% ipython --no-banner

In [1]: import numpy as np

In [2]: np.set_printoptions(suppress=True, linewidth=160)

In [3]: E = np.loadtxt("block10.csv", delimiter=",")

In [4]: print(E.round(2) + 0)
[[-11.94  21.95  39.87 -23.9   13.94 -15.95 -35.93   7.98  -3.99]
 [ -9.32  19.69  34.56 -19.95  11.39 -13.81 -32.89   7.3   -3.5 ]
 [ -2.48  13.18  19.63  -9.25   4.48  -7.97 -23.59   5.19  -2.21]
 [ -1.12  11.68  16.31  -7.     3.03  -6.72 -21.29   4.66  -1.95]
 [  2.84   5.57   3.97   0.53  -1.72  -2.33 -11.06   2.25  -1.06]
 [  2.98   5.07   3.12   0.95  -1.97  -2.04 -10.13   2.03  -1.01]
 [  3.11   3.76   1.09   1.78  -2.41  -1.37  -7.59   1.44  -0.87]
 [  2.06   1.55  -0.94   1.76  -1.99  -0.57  -2.95   0.41  -0.59]
 [  0.14   0.1   -0.13   0.14  -0.17  -0.06  -0.14   0.    -0.07]
 [ -0.44  -0.37   0.51  -0.45   0.61   0.29   0.42   0.03   0.28]
 [ -0.83  -1.51   1.73  -0.94   1.96   1.75   0.88   0.4    1.37]
 [ -0.69  -1.87   1.93  -0.82   2.19   2.32   0.87   0.55   1.75]
 [  0.29  -3.02   2.03   0.15   2.48   4.32   0.63   1.09   2.97]
 [  1.56  -4.03   1.65   1.47   2.35   6.17   0.32   1.56   4.01]
 [  9.03  -8.5   -2.66   9.58  -0.25  14.65  -1.11   3.46   8.37]
 [ 34.72 -21.38 -22.9   38.53 -13.29  38.85  -3.91   7.82  19.49]
 [ 35.59 -21.8  -23.65  39.53 -13.77  39.64  -3.97   7.94  19.84]]

In [5]: print(np.linalg.cond(E) > 100)
True

In [6]: print(round(float(np.linalg.norm(E, 2) / np.linalg.norm(E)), 2))
0.89

In [7]: print(np.argsort(-np.linalg.norm(E, axis=0).round(6), kind="stable")[:3])
[2 3 5]

In [8]: print([round(float(x), 2) for x in np.linalg.svd(E, compute_uv=False)[:3]])
[136.18, 68.26, 18.85]

In [9]: data = np.loadtxt("layer6.csv", delimiter=",")

In [10]: print(data)
[[ 3.  2.  1. -3. -5.  0.  2.  4. -2.  0.  0.  0.]
 [ 5.  5.  5. -3.  5.  1.  3. -1. -2.  0.  0.  0.]
 [-1.  0. -3. -5. -4. -3. -1.  3.  4.  0.  0.  0.]
 [-2.  1.  1. -5. -5. -3. -1.  3.  1.  0.  0.  0.]
 [ 0.  5. -5.  1. -5.  1. -3.  2.  5.  0.  0.  0.]
 [ 0.  1. -4.  0.  5.  0. -5. -1. -1.  0.  0.  0.]
 [-1.  3. -3.  4. -4.  1. -3. -5. -4.  0.  0.  0.]
 [-5.  1. -4.  4.  1.  2.  1.  1. -5.  0.  0.  0.]
 [-3. -4. -5. -2.  4.  0.  5.  1.  2.  0.  0.  0.]
 [ 0.  0.  0.  0.  0.  0.  0.  0.  0. -1.  1. -2.]
 [ 0.  0.  0.  0.  0.  0.  0.  0.  0.  2.  1. -1.]
 [ 0.  0.  0.  0.  0.  0.  0.  0.  0.  0.  0. -1.]]

In [11]: q, evecs = np.linalg.qr(data[:, :11])[0], np.linalg.qr(data[:, 11:])[0]

In [12]: sigma = np.linalg.svd(q.T @ evecs, compute_uv=False)

In [13]: print(sigma.round(2))
[0.91]

In [14]: print(np.round(np.linalg.norm(q @ q.T - evecs @ evecs.T, 2), 2))
1.0

In [15]: print((sigma > 0.9).sum())
1
